$ ipython --no-banner

In [1]: import numpy as np

In [2]: np.set_printoptions(precision=1, suppress=True, linewidth=160)

In [3]: feats = np.load("x.npy")

In [4]: print(feats)
[[ 1.  0.  0.  0.  0.  0.  0.  0.  0.  0.]
 [ 0.  1.  0.  0.  0.  0.  0.  0.  0.  0.]
 [ 0.  0.  1.  0.  0.  0.  0.  0.  0.  0.]
 [ 0.  0.  0.  1.  0.  0.  0.  0.  0.  0.]
 [ 0.  0.  0.  0.  1.  0.  0.  0.  0.  0.]
 [ 0.  0.  0.  0.  0.  1.  0.  0.  0.  0.]
 [ 0.  0.  0.  0.  0.  0.  0. -1.  0.  0.]
 [ 0.  0.  0.  0.  0.  0.  1.  0.  0.  0.]
 [ 0.  0.  0.  0.  0.  0.  0.  0.  1.  0.]
 [ 0.  0.  0.  0.  0.  0.  0.  0.  0.  1.]]

In [5]: x = np.array([6, 6, 7, 1, 8, 8, 1, 6, 0, 4])

In [6]: y = feats @ x

In [7]: print(y)
[ 6.  6.  7.  1.  8.  8. -6.  1.  0.  4.]

In [8]: print(np.linalg.solve(feats, -3 * y))
[-18. -18. -21.  -3. -24. -24.  -3. -18.   0. -12.]

In [9]: print(np.linalg.solve(feats, feats[:, 8]))
[ 0.  0.  0.  0.  0.  0.  0. -0.  1.  0.]

In [10]: print(np.linalg.solve(feats, y))
[6. 6. 7. 1. 8. 8. 1. 6. 0. 4.]

In [11]: K = np.load("run14.npy")

In [12]: print(K)
[[4. 1. 0. 0. 0. 0. 0. 0.]
 [0. 4. 1. 0. 0. 0. 0. 0.]
 [0. 0. 4. 1. 0. 0. 0. 0.]
 [0. 0. 0. 4. 1. 0. 0. 0.]
 [0. 0. 0. 0. 4. 1. 0. 0.]
 [0. 0. 0. 0. 0. 4. 1. 0.]
 [0. 0. 0. 0. 0. 0. 4. 1.]
 [0. 0. 0. 0. 0. 0. 0. 4.]]

In [13]: print(np.prod(np.diag(K)), round(float(np.linalg.det(K)), 1))
65536.0 65536.0

In [14]: print([int(np.linalg.matrix_rank(np.linalg.matrix_power(K, p))) for p in range(1, 9)])
[8, 8, 8, 8, 8, 8, 8, 8]

In [15]: rng = np.random.default_rng(738)

In [16]: z = rng.permutation(8)

In [17]: print(z)
[2 4 1 7 6 5 3 0]

In [18]: Y = K[z][:, z]

In [19]: print(np.diag(Y))
[4. 4. 4. 4. 4. 4. 4. 4.]

In [20]: print(Y)
[[4. 0. 0. 0. 0. 0. 1. 0.]
 [0. 4. 0. 0. 0. 1. 0. 0.]
 [1. 0. 4. 0. 0. 0. 0. 0.]
 [0. 0. 0. 4. 0. 0. 0. 0.]
 [0. 0. 0. 1. 4. 0. 0. 0.]
 [0. 0. 0. 0. 1. 4. 0. 0.]
 [0. 1. 0. 0. 0. 0. 4. 0.]
 [0. 0. 1. 0. 0. 0. 0. 4.]]

In [21]: print(np.sort(np.abs(np.linalg.eigvals(Y))))
[4. 4. 4. 4. 4. 4. 4. 4.]
